$ python3 -q
>>> import numpy as np
>>> from numpy import linalg as LA
>>> np.set_printoptions(suppress=True, linewidth=120)
>>> u = np.array([-3, 2, 0, -3])
>>> m1 = u[np.abs(np.subtract.outer(np.arange(4), np.arange(4)))]
>>> m1
array([[-3,  2,  0, -3],
       [ 2, -3,  2,  0],
       [ 0,  2, -3,  2],
       [-3,  0,  2, -3]])
>>> evals, V = LA.eig(m1)
>>> np.round(np.sort(LA.eigvals(m1.T)), 3)
array([-6.702, -5.702, -0.298,  0.702])
>>> np.round(np.prod(evals), 3)
np.float64(-8.0)
>>> np.round(np.sort(LA.eigvals(LA.inv(m1))), 3)
array([-3.351, -0.175, -0.149,  1.425])
>>> print(evals.round(3))
[-6.702 -5.702  0.702 -0.298]
>>> X = np.load("arr.npy")
>>> X
array([[-0.98,  1.  ,  2.  ,  3.  ,  3.  ],
       [ 0.  , -0.98,  1.  ,  2.  ,  2.  ],
       [-2.  ,  2.  ,  1.02, -1.  , -2.  ],
       [ 3.  ,  3.  ,  1.  , -1.98,  2.  ],
       [-1.  ,  1.  ,  2.  ,  3.  ,  3.02]])
>>> Y = np.array([[-6, 3, 6], [-9, 0, 9], [-3, 4, -6], [-3, 3, -5], [6, 6, 8]])
>>> print(np.einsum("ij->j", X))
[-0.98  6.02  7.02  5.02  8.02]
>>> print(np.vstack([X, Y.T]).shape)
(8, 5)
>>> LA.matrix_rank(np.vstack([X, Y.T]))
np.int64(5)
>>> np.round(np.einsum("ij,ij->i", X, X), 3)
array([23.96,  9.96, 14.04, 26.92, 24.12])
>>> np.allclose(X, X.T)
False
>>> (X + X.T) / 2
array([[-0.98,  0.5 ,  0.  ,  3.  ,  1.  ],
       [ 0.5 , -0.98,  1.5 ,  2.5 ,  1.5 ],
       [ 0.  ,  1.5 ,  1.02,  0.  ,  0.  ],
       [ 3.  ,  2.5 ,  0.  , -1.98,  2.5 ],
       [ 1.  ,  1.5 ,  0.  ,  2.5 ,  3.02]])
>>> LA.determinant(X)
Traceback (most recent call last):
  File "<python-input-20>", line 1, in <module>
    LA.determinant(X)
    ^^^^^^^^^^^^^^
AttributeError: module 'numpy.linalg' has no attribute 'determinant'
>>> u = np.array([0, 2, 0, 0, 1])
>>> Y = X + np.outer(u, np.eye(5)[1])
>>> Y
array([[-0.98,  1.  ,  2.  ,  3.  ,  3.  ],
       [ 0.  ,  1.02,  1.  ,  2.  ,  2.  ],
       [-2.  ,  2.  ,  1.02, -1.  , -2.  ],
       [ 3.  ,  3.  ,  1.  , -1.98,  2.  ],
       [-1.  ,  2.  ,  2.  ,  3.  ,  3.02]])
>>> print(LA.matrix_rank(LA.inv(Y) - LA.inv(X), tol=1e-8))
1
>>> LA.matrix_rank(Y - X)
np.int64(1)
>>> rng = np.random.default_rng(47)
>>> labels = rng.permutation(5)
>>> Y = X[:, labels] * rng.choice([-1, 1], 5)
>>> Y
array([[ 0.98, -2.  , -3.  , -1.  ,  3.  ],
       [-0.  , -1.  , -2.  ,  0.98,  2.  ],
       [ 2.  , -1.02,  2.  , -2.  , -1.  ],
       [-3.  , -1.  , -2.  , -3.  , -1.98],
       [ 1.  , -2.  , -3.02, -1.  ,  3.  ]])
>>> Uu, _, vt = LA.svd(X.T @ Y)
>>> print(np.round(LA.lstsq(X, Y)[0], 3) + 0)
[[-1.  0.  0.  0.  0.]
 [ 0.  0.  0. -1.  0.]
 [ 0. -1.  0.  0.  0.]
 [ 0.  0.  0.  0.  1.]
 [ 0.  0. -1.  0.  0.]]
>>> A = np.loadtxt("block0.csv", delimiter=",")
>>> print(A)
[[ 2. -3. -1.]
 [-3. -3. -2.]
 [ 0.  0.  2.]]
>>> np.allclose(A, A.T)
False
>>> round(float(np.abs(LA.eigvals(A)).max()), 3)
4.405
>>> assert A == A.T
Traceback (most recent call last):
  File "<python-input-36>", line 1, in <module>
    assert A == A.T
           ^^^^^^^^
ValueError: The truth value of an array with more than one element is ambiguous. Use a.any() or a.all()
>>> np.trace(A)
np.float64(1.0)
>>> (A + A.T) / 2
array([[ 2. , -3. , -0.5],
       [-3. , -3. , -1. ],
       [-0.5, -1. ,  2. ]])
>>> print((A - A.T) / 2)
[[ 0.   0.  -0.5]
 [ 0.   0.  -1. ]
 [ 0.5  1.   0. ]]
>>> print(np.round(np.sort(np.abs(LA.eigvals(A))), 3))
[2.    3.405 4.405]
>>> np.round(LA.matrix_power(A, 3), 3)
array([[ 17., -48., -15.],
       [-48., -63., -29.],
       [  0.,   0.,   8.]])
>>> K = np.loadtxt("sample1.csv", delimiter=",")
>>> K
array([[-70.,   0.,   1.,   1.,   1.],
       [  0.,  71.,   2.,   0.,   0.],
       [  1.,   0.,  82.,   1.,   1.],
       [  1.,   1.,   2.,  92.,   0.],
       [  1.,   1.,   2.,   2., -48.]])
>>> def softmax(z):
...     e = np.exp(z - z.max(axis=-1, keepdims=True))
...     return e / e.sum(axis=-1, keepdims=True)
... 
>>> np.round(softmax(10 * K[1]), 3) + 0
array([0., 1., 0., 0., 0.])
>>> softmax(K).sum(axis=1)
array([1., 1., 1., 1., 1.])
>>> scores = K @ K.T / np.sqrt(5)
>>> softmax(scores)
array([[1., 0., 0., 0., 0.],
       [0., 1., 0., 0., 0.],
       [0., 0., 1., 0., 0.],
       [0., 0., 0., 1., 0.],
       [0., 0., 0., 0., 1.]])
>>> softmax(scores + np.triu(np.full(scores.shape, -np.inf), 1))
array([[1., 0., 0., 0., 0.],
       [0., 1., 0., 0., 0.],
       [0., 0., 1., 0., 0.],
       [0., 0., 0., 1., 0.],
       [0., 0., 0., 0., 1.]])
>>> evals, V = LA.eig(K)
>>> print(np.round(np.sort(LA.eigvals(LA.inv(K))), 3))
[-0.021 -0.014  0.011  0.012  0.014]
>>> np.round(K @ V[:, 0] - evals[0] * V[:, 0], 3) + 0
array([0., 0., 0., 0., 0.])
>>> evals.round(3)
array([-70.057, -47.971,  92.217,  81.804,  71.007])
>>> E = np.loadtxt("dump.csv", delimiter=",")
>>> print(E.round(3))
[[ 0.793 -0.387 -0.066  0.099]
 [-0.387  0.207  0.099  0.066]
 [-0.066  0.099  0.257  0.42 ]
 [ 0.099  0.066  0.42   0.743]]
>>> # applying it twice changes nothing
>>> evals, V = LA.eigvalsh(E)
Traceback (most recent call last):
  File "<python-input-57>", line 1, in <module>
    evals, V = LA.eigvalsh(E)
    ^^^^^^^^
ValueError: too many values to unpack (expected 2)
>>> evals, V = LA.eigh(E)
>>> np.round(evals.sum(), 3), np.trace(E)
(np.float64(2.0), np.float64(2.0))
>>> np.round(LA.eigvalsh(E + -1 * np.eye(4)), 3) + 0
array([-1., -1.,  0.,  0.])
>>> np.unique(evals.round(6) + 0, return_counts=True)[1]
array([2, 2])
>>> (evals > 1e-8).sum(), (evals < -1e-8).sum()
(np.int64(2), np.int64(0))
>>> np.round(LA.svd(E, compute_uv=False), 3) + 0
array([1., 1., 0., 0.])
>>> Y = np.array([[0, 1, 1], [2, 2, 3]])
>>> W2 = np.kron(Y, E)
>>> print(LA.matrix_rank(W2))
4
>>> round(float(LA.norm(W2, 2)), 3), np.round(LA.norm(Y, 2) * LA.norm(E, 2), 3)
(4.303, np.float64(4.303))
>>> W2.shape
(8, 12)
>>> feats = np.loadtxt("x.csv", delimiter=",")
>>> feats
array([[1.  , 0.5 , 0.25],
       [0.5 , 1.  , 0.5 ],
       [0.25, 0.5 , 1.  ]])
>>> # equal to its transpose
>>> evals, V = LA.eig(feats)
>>> np.round(np.sort(LA.eigvals(feats @ feats)), 3)
array([0.166, 0.563, 3.397])
>>> print(evals.round(3))
[1.843 0.75  0.407]
>>> round(np.prod(evals), 3)
np.float64(0.562)
>>> np.round(feats @ V[:, 0] - evals[0] * V[:, 0], 3) + 0
array([0., 0., 0.])
>>> np.round(np.sort(LA.eigvals(feats.T)), 3)
array([0.407, 0.75 , 1.843])
>>> J = np.array([[3, 0, 0], [0, 3, 0], [0, 0, 1]])
>>> evals, V = LA.eig(J)
>>> np.round(np.sort(LA.eigvals(J @ J)), 3)
array([1., 9., 9.])
>>> np.prod(evals)
np.float64(9.0)
>>> J @ V[:, 0] - evals[0] * V[:, 0]
array([0., 0., 0.])
>>> x0 = np.array([5, -2, 1])
>>> target = J @ x0
>>> beta, lr = np.zeros(3), 1 / LA.norm(J, 2) ** 2
>>> for i in range(25):
...     beta -= lr * J.T @ (J @ beta - target)
...     if i % 5 == 0: print(i, round(LA.norm(J @ beta - target), 3))
... 
0 0.889
5 0.493
10 0.274
15 0.152
20 0.084
>>> round(LA.cond(J), 3)
np.float64(3.0)
>>> print(beta.round(3))
[ 5.    -2.     0.947]
>>> M = np.loadtxt("case13.csv", delimiter=",")
>>> print(M)
[[-2.  4.]
 [ 4. -2.]]
>>> # symmetric
>>> labels = rng.permutation(2)
>>> print(labels)
[1 0]
>>> Y = M[labels][:, labels]
>>> np.diag(Y)
array([-2., -2.])
>>> np.round(LA.det(Y), 3), np.round(LA.det(M[labels]), 3)
(np.float64(-12.0), np.float64(12.0))
>>> np.trace(Y)
np.float64(-4.0)
>>> np.round(LA.eigvals(M), 3)
array([ 2., -6.])
>>> np.poly(M)
array([  1.,   4., -12.])
>>> labels = rng.permutation(2)
>>> Y = M[:, labels] * rng.choice([-1, 1], 2)
>>> Y
array([[ 4.,  2.],
       [-2., -4.]])
>>> Uu, _, vt = LA.svd(M.T @ Y)
>>> labels
array([1, 0])
>>> print(np.round(LA.lstsq(M, Y)[0], 3) + 0)
[[ 0. -1.]
 [ 1.  0.]]
>>> evals, V = LA.eig(M)
>>> print(np.round(np.sort(LA.eigvals(M.T)), 3))
[-6.  2.]
>>> np.prod(evals)
np.float64(-12.0)
>>> np.round(np.sort(LA.eigvals(LA.inv(M))), 3)
array([-0.167,  0.5  ])
>>> Y = LA.inv(M)
>>> np.round(LA.det(M) * Y, 3)
array([[-2., -4.],
       [-4., -2.]])
>>> print(round(float(LA.det(M) * LA.det(Y)), 3))
1.0
>>> Y.round(3)
array([[0.167, 0.333],
       [0.333, 0.167]])
>>> np.round(LA.inv(Y), 3)
array([[-2.,  4.],
       [ 4., -2.]])
>>> np.allclose(Y, M.T)
False
>>> print((np.abs(Y) > 1e-9).astype(int))
[[1 1]
 [1 1]]
>>> round(float(LA.cond(M)), 3)
3.0
